% python3 -q
>>> import numpy as np
>>> import numpy.linalg as la
>>> np.set_printoptions(suppress=True, linewidth=160)
>>> feats = np.array([[-2, -2, -2, -2],
...     [-2, -4, -4, -4],
...     [-2, -4, -6, -6],
...     [-2, -4, -6, -8]])
>>> w, evecs = la.eigh(feats)
>>> x0 = np.array([-8, -3, 0, 5])
>>> evecs * np.maximum(w, 0) @ evecs.T
array([[0., 0., 0., 0.],
       [0., 0., 0., 0.],
       [0., 0., 0., 0.],
       [0., 0., 0., 0.]])
>>> np.round(x0 @ feats @ x0 / (x0 @ x0), 3), round(w[0], 3), np.round(w[-1], 3)
(np.float64(-1.837), np.float64(-16.582), np.float64(-0.566))
>>> A2 = feats[0, 0] * feats[1:] - np.outer(feats[1:, 0], feats[0])
>>> A2
array([[ 0,  4,  4,  4],
       [ 0,  4,  8,  8],
       [ 0,  4,  8, 12]])
>>> np.flatnonzero(~A2.round(6).any(axis=1))
array([], dtype=int64)
>>> la.matrix_rank(A2), la.matrix_rank(feats)
(np.int64(3), np.int64(4))
>>> u = np.array([2, 1, 4, 0])
>>> A2 = feats + np.outer(u, np.eye(4)[1])
>>> A2
array([[-2.,  0., -2., -2.],
       [-2., -3., -4., -4.],
       [-2.,  0., -6., -6.],
       [-2., -4., -6., -8.]])
>>> la.matrix_rank(la.inv(A2) - la.inv(feats), tol=1e-8)
np.int64(1)
>>> X = np.loadtxt("block19.csv", delimiter=",")
>>> X
array([[ -6.942,  -8.408,  -4.695],
       [ -4.448,  -9.33 ,  -4.352],
       [ -6.283,  -9.357,  -5.682],
       [ -4.892, -10.   ,  -5.077],
       [ -6.469, -10.003,  -4.993],
       [ -5.907,  -9.777,  -4.957],
       [ -6.113,  -9.112,  -6.486],
       [ -6.665,  -9.497,  -4.755],
       [ -7.741,  -9.869,  -6.747],
       [ -6.122,  -9.196,  -7.193]])
>>> cent = X[[9, 3]].astype(float)
>>> for _ in range(7):
...     idx = la.norm(X[:, None] - cent, axis=-1).argmin(axis=1)
...     cent = np.array([X[idx == j].mean(axis=0) for j in range(2)])
... 
>>> idx
array([1, 1, 0, 1, 1, 1, 0, 1, 0, 0])
>>> cent.round(3)
array([[-6.565, -9.384, -6.527],
       [-5.887, -9.502, -4.805]])
>>> np.bincount(idx)
array([4, 6])
>>> rng = np.random.default_rng(8840)
>>> A2 = cent + rng.integers(-2, 3, (2, 1)) @ rng.integers(-2, 3, (1, 3))
>>> A2.round(3)
array([[-6.565, -9.384, -6.527],
       [-5.887, -9.502, -4.805]])
>>> la.matrix_rank(A2 - cent, tol=1e-8)
np.int64(0)
>>> np.abs(A2 - cent).sum(axis=1)
array([0., 0.])
>>> idx = rng.permutation(3)
>>> A2 = X[:, idx] * rng.choice([-1, 1], 3)
>>> A2
array([[ 8.408, -4.695, -6.942],
       [ 9.33 , -4.352, -4.448],
       [ 9.357, -5.682, -6.283],
       [10.   , -5.077, -4.892],
       [10.003, -4.993, -6.469],
       [ 9.777, -4.957, -5.907],
       [ 9.112, -6.486, -6.113],
       [ 9.497, -4.755, -6.665],
       [ 9.869, -6.747, -7.741],
       [ 9.196, -7.193, -6.122]])
>>> Uu, _, vt = la.svd(X.T @ A2)
>>> np.round(la.lstsq(X, A2)[0], 3) + 0
array([[ 0.,  0.,  1.],
       [-1.,  0.,  0.],
       [ 0.,  1.,  0.]])
>>> np.round(Uu @ vt, 3) + 0
array([[ 0.,  0.,  1.],
       [-1.,  0.,  0.],
       [ 0.,  1.,  0.]])
>>> idx
array([1, 2, 0])
>>> [round(float(la.det(feats[:i, :i])), 2) + 0 for i in range(1, 5)]
[-2.0, 4.0, -8.0, 16.0]
>>> idx = X[:, 2] > np.median(X[:, 2])
>>> u = X[idx].mean(axis=0) - X[~idx].mean(axis=0)
>>> idx.astype(int)
array([1, 1, 0, 0, 1, 1, 0, 1, 0, 0])
>>> u.round(3)
array([0.144, 0.104, 1.487])
>>> m1 = np.array([[23, 14, 2],
...     [0, 0, 0],
...     [14, 11, 1],
...     [0, 5, 0],
...     [0, 5, 0],
...     [0, 5, 0],
...     [0, 0, 0],
...     [3, 0, 2],
...     [30, 0, 5],
...     [0, 0, 1],
...     [26, 2, 4],
...     [0, 0, 0],
...     [17, 0, 3],
...     [35, 5, 5]])
>>> # column 0 dominates
>>> A2 = np.c_[m1[:, :2] @ np.array([[-2, 1], [0, 0]]), np.array([1, 9, 4, 7, 2, 9, 8, 6, 6, 8, 2, 5, 6, 0])]
>>> A2
array([[-46,  23,   1],
       [  0,   0,   9],
       [-28,  14,   4],
       [  0,   0,   7],
       [  0,   0,   2],
       [  0,   0,   9],
       [  0,   0,   8],
       [ -6,   3,   6],
       [-60,  30,   6],
       [  0,   0,   8],
       [-52,  26,   2],
       [  0,   0,   5],
       [-34,  17,   6],
       [-70,  35,   0]])
>>> la.matrix_rank(A2)
np.int64(2)
>>> np.round(la.norm(la.qr(m1)[0].T @ A2, axis=0) ** 2 / ((A2 ** 2).sum(axis=0) + 1e-12), 3)
array([1.   , 1.   , 0.491])
>>> Xs = m1 - m1.mean(axis=0)
>>> Uu, s, vt = la.svd(Xs, full_matrices=False)
>>> np.abs(Uu[:, 0]).argmax()
np.int64(13)
>>> s.round(3)
array([48.169, 15.73 ,  1.456])
>>> np.round(s ** 2 / (s ** 2).sum(), 3)
array([0.903, 0.096, 0.001])
>>> np.abs(vt[0]).argmax()
np.int64(0)
>>> np.searchsorted(np.cumsum(s ** 2) / (s ** 2).sum(), 0.9) + 1
np.int64(1)
>>> np.round(vt[0] * np.sign(vt[0, np.abs(vt[0]).argmax()]), 3)
array([0.986, 0.099, 0.131])
>>> Xs = m1 - m1.mean(axis=0)
>>> evecs = la.svd(Xs)[2][:2]
>>> A2 = Xs - Xs @ evecs.T @ evecs
>>> np.round(A2.std(axis=0), 3)
array([0.056, 0.052, 0.382])
>>> np.round((Xs @ evecs.T).std(axis=0), 3)
array([12.874,  4.204])
>>> np.round(np.cov(Xs @ evecs.T, rowvar=False), 3) + 0
array([[178.485,   0.   ],
       [  0.   ,  19.034]])
>>> mat = np.load("x.npy")
>>> mat
array([[0, 0, 1, 0],
       [0, 0, 0, 1],
       [1, 0, 0, 0],
       [0, 1, 0, 0]])
>>> la.matrix_power(mat, 2)
array([[1, 0, 0, 0],
       [0, 1, 0, 0],
       [0, 0, 1, 0],
       [0, 0, 0, 1]])
>>> la.matrix_power(mat, 100)
array([[1, 0, 0, 0],
       [0, 1, 0, 0],
       [0, 0, 1, 0],
       [0, 0, 0, 1]])
>>> mat @ np.ones(4)
array([1., 1., 1., 1.])
>>> pr = np.eye(4)[2]
>>> for _ in range(6):
...     pr = pr @ mat
...     print(pr.round(3))
... 
[1. 0. 0. 0.]
[0. 0. 1. 0.]
[1. 0. 0. 0.]
[0. 0. 1. 0.]
[1. 0. 0. 0.]
[0. 0. 1. 0.]
>>> E = np.array([[-1, 0, 1], [2, 3, 4], [5, 6, 7], [8, 9, 10]])
>>> Uu, s, vt = la.svd(E)
>>> np.argmax(s[:-1] / (s[1:] + 1e-6)) + 1
np.int64(2)
>>> A2 = Uu[:, :2] @ np.diag(s[:2]) @ vt[:2]
>>> la.matrix_rank(E, rtol=0.05)
np.int64(2)
>>> round(la.norm(E - A2) / la.norm(E), 3)
np.float64(0.0)
>>> round(np.abs(E - A2).max(), 3)
np.float64(0.0)
>>> round(la.norm(E - A2, 2), 3), round(float(s[2]), 3)
(np.float64(0.0), 0.0)
>>> F = np.array([[-2.4, -0.5, -2.0, -0.4],
...     [-1.0, 0.6, -0.2, 1.5],
...     [0.0, -1.3, 0.8, 1.3]])
>>> A2 = F / np.sqrt((F ** 2).mean(axis=1, keepdims=True))
>>> np.round(F - F.mean(axis=1, keepdims=True), 3)
array([[-1.075,  0.825, -0.675,  0.925],
       [-1.225,  0.375, -0.425,  1.275],
       [-0.2  , -1.5  ,  0.6  ,  1.1  ]])
>>> np.round(la.norm(A2, axis=1), 3)
array([2., 2., 2.])
>>> la.matrix_rank(A2) == la.matrix_rank(F)
np.True_
>>> W = np.array([[4, -1, 0, 5], [4, 3, 2, 0], [-5, -5, -4, -4], [-1, -4, -1, -1]])
>>> c = np.array([-3, -1, -7, 0])
>>> H = np.maximum(F @ W + c, 0)
>>> (H > 0).astype(int)
array([[0, 1, 1, 0],
       [0, 0, 0, 0],
       [0, 0, 0, 0]])
>>> H.round(3)
array([[ 0. , 11.5,  0.4,  0. ],
       [ 0. ,  0. ,  0. ,  0. ],
       [ 0. ,  0. ,  0. ,  0. ]])
>>> cent = np.array([[4, 5], [1, 0], [1, 0], [5, 5]])
>>> (H @ cent).round(6).argmax(axis=1)
array([0, 0, 0])
>>> arr = np.loadtxt("mat.csv", delimiter=",")
>>> arr
array([[ 3.,  4.,  2.,  2.],
       [ 3.,  1.,  3., -3.],
       [ 5.,  1.,  3., -3.],
       [ 0.,  0.,  0.,  0.]])
>>> rank = la.matrix_rank(arr)
>>> rank
np.int64(3)
>>> null = la.svd(arr)[2][rank:].T
>>> [int(la.matrix_rank(arr[:, :j + 1])) for j in range(4)]
[1, 2, 3, 3]
>>> [int(la.matrix_rank(np.delete(arr, i, axis=0))) for i in range(4)]
[2, 2, 2, 3]
>>> np.round(arr @ null, 3) + 0
array([[0.],
       [0.],
       [0.],
       [0.]])
>>> x0 = np.array([-3, 2, -7, 3])
>>> a = np.maximum(arr @ x0, 0)
>>> arr.T @ a
array([0., 0., 0., 0.])
>>> np.maximum(arr @ (3 * x0), 0)
array([0., 0., 0., 0.])
>>> np.argsort(-la.norm(arr, axis=0).round(6), kind="stable")[:3]
array([0, 2, 3])
>>> la.matrix_rank(arr, rtol=0.1)
np.int64(3)
>>> u = np.array([-2, 0])
>>> np.cross(arr[2, :3], arr[3, :3])
array([0., 0., 0.])
>>> np.polyval(u, arr[2])
array([-10.,  -2.,  -6.,   6.])
>>> np.abs(np.diag(la.qr(arr)[1])) > 1e-9
array([ True,  True,  True, False])
>>> np.round(arr @ la.pinv(arr) @ arr, 3)
array([[ 3.,  4.,  2.,  2.],
       [ 3.,  1.,  3., -3.],
       [ 5.,  1.,  3., -3.],
       [ 0.,  0.,  0.,  0.]])
>>> np.unique(arr.round(6), axis=0).shape
(4, 4)
>>> s = 10 * 0.9 ** np.arange(3)
>>> W0 = rng.normal(size=(14, 3)) * rng.permutation(s)
>>> W0.round(3)
array([[ -0.29 ,   2.259,   9.575],
       [ 18.244,   9.552,   0.027],
       [  4.403,   6.547,  -2.161],
       [  6.878,   1.286, -20.139],
       [  6.68 ,   5.83 ,   2.793],
       [ -1.282,  10.137,   8.015],
       [  5.379,   6.921,  -0.995],
       [ 11.145,  -6.597,   5.586],
       [ -5.656, -14.278,  -4.986],
       [ -4.996,   1.866,   2.583],
       [  2.544, -18.113,   0.26 ],
       [  4.774,  -0.178,  -4.267],
       [  0.19 , -16.51 ,   0.72 ],
       [ -5.731,   4.62 ,  12.109]])
>>> A2 = np.c_[W0[:, :2] @ np.array([[-3, -6], [-3, -6]]), np.array([3, 6, 0, 5, 6, 9, 7, 8, 0, 2, 7, 9, 7, 9])]
>>> A2.round(3)
array([[  -5.907,  -11.815,    3.   ],
       [ -83.388, -166.776,    6.   ],
       [ -32.848,  -65.696,    0.   ],
       [ -24.491,  -48.982,    5.   ],
       [ -37.531,  -75.061,    6.   ],
       [ -26.563,  -53.127,    9.   ],
       [ -36.901,  -73.801,    7.   ],
       [ -13.645,  -27.29 ,    8.   ],
       [  59.803,  119.606,    0.   ],
       [   9.391,   18.783,    2.   ],
       [  46.709,   93.419,    7.   ],
       [ -13.788,  -27.576,    9.   ],
       [  48.959,   97.919,    7.   ],
       [   3.333,    6.667,    9.   ]])
>>> np.round(la.norm(la.qr(W0)[0].T @ A2, axis=0) ** 2 / ((A2 ** 2).sum(axis=0) + 1e-12), 3)
array([1.   , 1.   , 0.348])
>>> la.matrix_rank(A2)
np.int64(2)
>>> np.round(la.norm(A2 - W0 @ la.lstsq(W0, A2)[0], axis=0), 3) + 0
array([ 0.   ,  0.   , 19.183])
>>> d = la.norm(W0[:, None] - W0[None], axis=-1)
>>> d[:5, :5].round(3)
array([[ 0.   , 22.088, 13.347, 30.583, 10.361],
       [22.088,  0.   , 14.332, 24.58 , 12.459],
       [13.347, 14.332,  0.   , 18.895,  5.499],
       [30.583, 24.58 , 18.895,  0.   , 23.379],
       [10.361, 12.459,  5.499, 23.379,  0.   ]])
>>> d.shape
(14, 14)
>>> d[5].round(6).argsort(kind="stable")[:4]
array([ 5,  0, 13,  4])
>>> d.mean(axis=1).argmax()
np.int64(3)
>>> x0 = np.array([-5, 5, -2])
>>> target = W0 @ x0
>>> c, lr = np.zeros(3), 1 / la.norm(W0, 2) ** 2
>>> for i in range(40):
...     c -= lr * W0.T @ (W0 @ c - target)
...     if i % 10 == 0: print(i, round(la.norm(W0 @ c - target), 3))
... 
0 90.465
10 0.596
20 0.004
30 0.0
>>> round(float(la.cond(W0)), 3)
1.593
>>> c.round(3)
array([-5.,  5., -2.])
>>> cov = np.cov(W0, rowvar=False)
>>> np.argsort(-W0.std(axis=0).round(6), kind="stable")
array([1, 2, 0])
>>> np.argwhere(np.triu(np.abs(np.corrcoef(W0.T)) > 0.8, 1))
array([], shape=(0, 2), dtype=int64)
